In [1]: import numpy as np

In [2]: np.set_printoptions(suppress=True, linewidth=200)

In [3]: tidy = lambda a: np.round(a, 2) + 0

In [4]: arr = np.load("mat.npy")

In [5]: arr
Out[5]: 
array([[ 1,  1,  1,  1, -1, -1, -1, -1],
       [ 1,  1, -1, -1,  1,  1, -1, -1],
       [ 1,  1, -1, -1, -1, -1,  1,  1],
       [ 1,  1,  1,  1,  1,  1,  1,  1]])

In [6]: f = np.array([1, 3])

In [7]: np.array([np.convolve(row, f, "same") for row in arr])
Out[7]: 
array([[ 1,  4,  4,  4,  2, -4, -4, -4],
       [ 1,  4,  2, -4, -2,  4,  2, -4],
       [ 1,  4,  2, -4, -4, -4, -2,  4],
       [ 1,  4,  4,  4,  4,  4,  4,  4]])

In [8]: np.polyval(f, arr[2])
Out[8]: array([4, 4, 2, 2, 2, 2, 4, 4])

In [9]: C2 = arr.T @ arr

In [10]: np.diag(C2)
Out[10]: array([4, 4, 4, 4, 4, 4, 4, 4])

In [11]: np.trace(C2), (arr ** 2).sum()
Out[11]: (np.int64(32), np.int64(32))

In [12]: tidy(np.linalg.eigvalsh(C2)[::-1])
Out[12]: array([8., 8., 8., 8., 0., 0., 0., 0.])

In [13]: (arr @ arr.T).shape
Out[13]: (4, 4)

In [14]: tidy(np.linalg.svd(arr, compute_uv=False) ** 2)
Out[14]: array([8., 8., 8., 8.])

In [15]: np.linalg.matrix_rank(C2)
Out[15]: np.int64(4)

In [16]: J = np.load("layer19.npy")

In [17]: J
Out[17]: 
array([[ 1,  1,  1,  1, -1, -1, -1, -1],
       [ 1, -1, -1,  1,  1, -1, -1,  1]])

In [18]: blk = np.stack([J, 2 * J, J[::-1]])

In [19]: (blk @ J.T).shape
Out[19]: (3, 2, 2)

In [20]: np.linalg.matrix_rank(blk.reshape(3, -1))
Out[20]: np.int64(2)

In [21]: blk.sum(axis=0)
Out[21]: 
array([[ 4,  2,  2,  4, -2, -4, -4, -2],
       [ 4, -2, -2,  4,  2, -4, -4,  2]])

In [22]: np.einsum("bij,cij->bc", blk, blk)
Out[22]: 
array([[16, 32,  0],
       [32, 64,  0],
       [ 0,  0, 16]])

In [23]: M2 = J / np.linalg.norm(J, axis=1, keepdims=True)

In [24]: C2 = M2 @ M2.T

In [25]: np.argwhere(np.triu(np.abs(C2) > 0.95, 1))
Out[25]: array([], shape=(0, 2), dtype=int64)

In [26]: tidy(np.linalg.norm(M2, axis=1))
Out[26]: array([1., 1.])

In [27]: C2 = J.T @ J

In [28]: np.allclose(C2, C2.T)
Out[28]: True

In [29]: tidy(np.linalg.svd(J, compute_uv=False) ** 2)
Out[29]: array([8., 8.])

In [30]: np.trace(C2), (J ** 2).sum()
Out[30]: (np.int64(16), np.int64(16))

In [31]: M2 = np.array([[1, 5], [-4, 1], [2, 4], [0, -1], [2, 2], [3, -4], [-2, 5], [0, 4]])

In [32]: np.linalg.matrix_rank(np.vstack([J, M2.T]))
Out[32]: np.int64(4)

In [33]: M2.T @ J.T
Out[33]: 
array([[-4,  4],
       [ 2,  4]])

In [34]: np.einsum("ij->j", J)
Out[34]: array([ 2,  0,  0,  2,  0, -2, -2,  0])

In [35]: np.linalg.matrix_rank(J @ M2)
Out[35]: np.int64(2)

In [36]: np.einsum("ik,kj->ij", J, M2)
Out[36]: 
array([[-4,  2],
       [ 4,  4]])

In [37]: J @ M2
Out[37]: 
array([[-4,  2],
       [ 4,  4]])

In [38]: def softmax(z):
    ...:     e = np.exp(z - z.max(axis=-1, keepdims=True))
    ...:     return e / e.sum(axis=-1, keepdims=True)
    ...: 

In [39]: tidy(softmax(J).sum(axis=1))
Out[39]: array([1., 1.])

In [40]: tidy(softmax(J[1]))
Out[40]: array([0.22, 0.03, 0.03, 0.22, 0.22, 0.03, 0.03, 0.22])

In [41]: scores = J @ J.T / np.sqrt(8)

In [42]: softmax(scores).round(6).argmax(axis=1)
Out[42]: array([0, 1])

In [43]: tidy(softmax(scores)[1] @ J)
Out[43]: array([ 1.  , -0.89, -0.89,  1.  ,  0.89, -1.  , -1.  ,  0.89])

In [44]: E = np.loadtxt("run4.csv", delimiter=",")

In [45]: tidy(E)
Out[45]: 
array([[ 0.2 ,  0.27, -0.29],
       [ 0.27,  0.91,  0.1 ],
       [-0.29,  0.1 ,  0.89]])

In [46]: x = np.array([0, 0, 1])

In [47]: tidy(E @ x)
Out[47]: array([-0.29,  0.1 ,  0.89])

In [48]: tidy(np.trace(E))
Out[48]: np.float64(2.0)

In [49]: tidy((x - E @ x) @ (E @ x))
Out[49]: np.float64(0.0)

In [50]: tidy(np.eye(3) - E)
Out[50]: 
array([[ 0.8 , -0.27,  0.29],
       [-0.27,  0.09, -0.1 ],
       [ 0.29, -0.1 ,  0.11]])
